% ipython --no-banner

In [1]: import numpy as np

In [2]: np.set_printoptions(suppress=True, linewidth=200)

In [3]: tidy = lambda a: np.round(a, 2) + 0

In [4]: W0 = np.load("test15.npy")

In [5]: print(W0)
[[ 4 -6  0 -6  8]
 [ 6 -9  0 -9 12]
 [ 6 -9  0 -9 12]]

In [6]: # row 2 repeats row 1

In [7]: rk = np.linalg.matrix_rank(W0)

In [8]: print(rk)
1

In [9]: N = np.linalg.svd(W0)[2][rk:].T

In [10]: print(tidy(N @ N.T))
[[ 0.89  0.16  0.    0.16 -0.21]
 [ 0.16  0.76  0.   -0.24  0.32]
 [ 0.    0.    1.    0.    0.  ]
 [ 0.16 -0.24  0.    0.76  0.32]
 [-0.21  0.32  0.    0.32  0.58]]

In [11]: print(tidy(W0 @ N))
[[0. 0. 0. 0.]
 [0. 0. 0. 0.]
 [0. 0. 0. 0.]]

In [12]: print([int(np.linalg.matrix_rank(W0[:i])) for i in range(1, len(W0) + 1)])
[1, 1, 1]

In [13]: print([int(np.linalg.matrix_rank(np.delete(W0, i, axis=0))) for i in range(3)])
[1, 1, 1]

In [14]: print(np.allclose(W0 @ N, 0))
True

In [15]: print(np.linalg.matrix_rank(W0.T @ W0), np.linalg.matrix_rank(W0 @ W0.T))
1 1

In [16]: T = np.stack([W0, 3 * W0, W0[::-1]])

In [17]: print(np.linalg.matrix_rank(T.reshape(3, -1)))
2

In [18]: theta = np.deg2rad(135)

In [19]: A = np.eye(6)

In [20]: A[np.ix_([5, 3], [5, 3])] = [[np.cos(theta), -np.sin(theta)], [np.sin(theta), np.cos(theta)]]

In [21]: print(tidy(A))
[[ 1.    0.    0.    0.    0.    0.  ]
 [ 0.    1.    0.    0.    0.    0.  ]
 [ 0.    0.    1.    0.    0.    0.  ]
 [ 0.    0.    0.   -0.71  0.    0.71]
 [ 0.    0.    0.    0.    1.    0.  ]
 [ 0.    0.    0.   -0.71  0.   -0.71]]

In [22]: left, s, Vh = np.linalg.svd(W0)

In [23]: print(np.argmax(s[:-1] / (s[1:] + 1e-6)) + 1)
1

In [24]: B = left[:, :1] @ np.diag(s[:1]) @ Vh[:1]

In [25]: print(np.linalg.matrix_rank(W0, rtol=0.05))
1

In [26]: print(tidy(np.abs(W0 - B).max()))
0.0

In [27]: print(tidy(np.linalg.norm(W0 - B, 2)), tidy(s[1]))
0.0 0.0

In [28]: print(tidy(np.trace(A)))
2.59

In [29]: print(np.allclose(A, A.T))
False

In [30]: print(tidy(np.linalg.matrix_power(A, 3)))
[[ 1.    0.    0.    0.    0.    0.  ]
 [ 0.    1.    0.    0.    0.    0.  ]
 [ 0.    0.    1.    0.    0.    0.  ]
 [ 0.    0.    0.    0.71  0.    0.71]
 [ 0.    0.    0.    0.    1.    0.  ]
 [ 0.    0.    0.   -0.71  0.    0.71]]

In [31]: print(tidy(A @ A))
[[ 1.  0.  0.  0.  0.  0.]
 [ 0.  1.  0.  0.  0.  0.]
 [ 0.  0.  1.  0.  0.  0.]
 [ 0.  0.  0.  0.  0. -1.]
 [ 0.  0.  0.  0.  1.  0.]
 [ 0.  0.  0.  1.  0.  0.]]

In [32]: print(tidy(np.abs(np.linalg.eigvals(A)).max()))
1.0
